$ python3 -q
>>> import numpy as np
>>> np.set_printoptions(precision=2, suppress=True, linewidth=100, floatmode="fixed")
>>> E = np.load("arr.npy")
>>> E
array([[ 1,  2,  3,  0],
       [ 2,  4,  6,  0],
       [ 5, 10, 15,  0],
       [ 2,  4,  6,  0]])
>>> # looks like rank 1
>>> U, sig, Vh = np.linalg.svd(E)
>>> evecs = Vh[:(sig > 1e-8).sum()]
>>> rng = np.random.default_rng(61)
>>> x0 = E[1] + 4 * E[0] + rng.integers(2) * np.eye(4)[0]
>>> x0
array([ 6.00, 12.00, 18.00,  0.00])
>>> np.diag(evecs.T @ evecs)
array([0.07, 0.29, 0.64, 0.00])
>>> round(np.linalg.norm(x0 - evecs.T @ evecs @ x0), 2)
np.float64(0.0)
>>> np.allclose(evecs.T @ evecs @ x0, x0)
True
>>> np.linalg.matrix_rank(np.vstack([E, x0]))
np.int64(1)
>>> [round(float(x), 2) for x in np.linalg.svd(E, compute_uv=False)[:3]]
[21.82, 0.0, 0.0]
>>> round(float(np.linalg.norm(E, 2) / np.linalg.norm(E)), 2)
1.0
>>> T = np.stack([E, -1 * E, E[::-1]])
>>> T.shape
(3, 4, 4)
>>> T.sum(axis=0)
array([[ 2,  4,  6,  0],
       [ 5, 10, 15,  0],
       [ 2,  4,  6,  0],
       [ 1,  2,  3,  0]])
>>> (T @ E.T).shape
(3, 4, 4)
>>> np.linalg.norm(T, axis=(1, 2))
array([21.82, 21.82, 21.82])
>>> np.einsum("bij,cij->bc", T, T)
array([[ 476, -476,  336],
       [-476,  476, -336],
       [ 336, -336,  476]])
>>> data = np.load("dump.npy")
>>> data
array([[ 1,  1, -1, -1,  1,  1, -1, -1],
       [ 1,  1, -1, -1, -1, -1,  1,  1],
       [ 1, -1,  1, -1, -1,  1, -1,  1]])
>>> theta = np.radians(72)
>>> r_ = np.eye(8)
>>> r_[2, 2] = r_[6, 6] = np.cos(theta)
>>> r_[2, 6], r_[6, 2] = -np.sin(theta), np.sin(theta)
>>> r_
array([[ 1.00,  0.00,  0.00,  0.00,  0.00,  0.00,  0.00,  0.00],
       [ 0.00,  1.00,  0.00,  0.00,  0.00,  0.00,  0.00,  0.00],
       [ 0.00,  0.00,  0.31,  0.00,  0.00,  0.00, -0.95,  0.00],
       [ 0.00,  0.00,  0.00,  1.00,  0.00,  0.00,  0.00,  0.00],
       [ 0.00,  0.00,  0.00,  0.00,  1.00,  0.00,  0.00,  0.00],
       [ 0.00,  0.00,  0.00,  0.00,  0.00,  1.00,  0.00,  0.00],
       [ 0.00,  0.00,  0.95,  0.00,  0.00,  0.00,  0.31,  0.00],
       [ 0.00,  0.00,  0.00,  0.00,  0.00,  0.00,  0.00,  1.00]])
>>> Y = data @ r_.T
>>> np.allclose(data @ data.T, Y @ Y.T)
True
>>> np.allclose(np.linalg.norm(data, axis=1), np.linalg.norm(Y, axis=1))
True
>>> C2 = data.T @ data
>>> np.round(np.linalg.eigvalsh(C2)[::-1], 2) + 0
array([8.00, 8.00, 8.00, 0.00, 0.00, 0.00, 0.00, 0.00])
>>> np.linalg.svd(data, compute_uv=False) ** 2
array([8.00, 8.00, 8.00])
>>> T = np.stack([data, -3 * data, data[::-1]])
>>> (T @ data.T).shape
(3, 3, 3)
>>> np.linalg.matrix_rank(T.reshape(3, -1))
np.int64(2)
>>> J = np.load("layer13.npy")
>>> J
array([[ 0,  5,  0,  5],
       [-5, -4, -5, -4],
       [ 0,  5,  0,  5],
       [-5, -4, -5, -4]])
>>> # row 2 repeats row 0
>>> round(np.linalg.det(J.T), 2)
np.float64(0.0)
>>> np.round(np.linalg.eigvals(J), 2) + 0
array([-4.00+9.17j, -4.00-9.17j,  0.00+0.00j,  0.00+0.00j])
>>> np.kron(np.eye(2, dtype=int), J)
array([[ 0,  5,  0,  5,  0,  0,  0,  0],
       [-5, -4, -5, -4,  0,  0,  0,  0],
       [ 0,  5,  0,  5,  0,  0,  0,  0],
       [-5, -4, -5, -4,  0,  0,  0,  0],
       [ 0,  0,  0,  0,  0,  5,  0,  5],
       [ 0,  0,  0,  0, -5, -4, -5, -4],
       [ 0,  0,  0,  0,  0,  5,  0,  5],
       [ 0,  0,  0,  0, -5, -4, -5, -4]])
>>> np.round(np.poly(J), 2) + 0
array([  1.00,   8.00, 100.00,   0.00,   0.00])
>>> np.einsum("ii->", J)
np.int64(-8)
>>> np.round(np.linalg.det(2 * J), 2), round(np.linalg.det(J), 2)
(np.float64(0.0), np.float64(0.0))
>>> round(float(np.linalg.eigvals(J).sum().real), 2)
-8.0
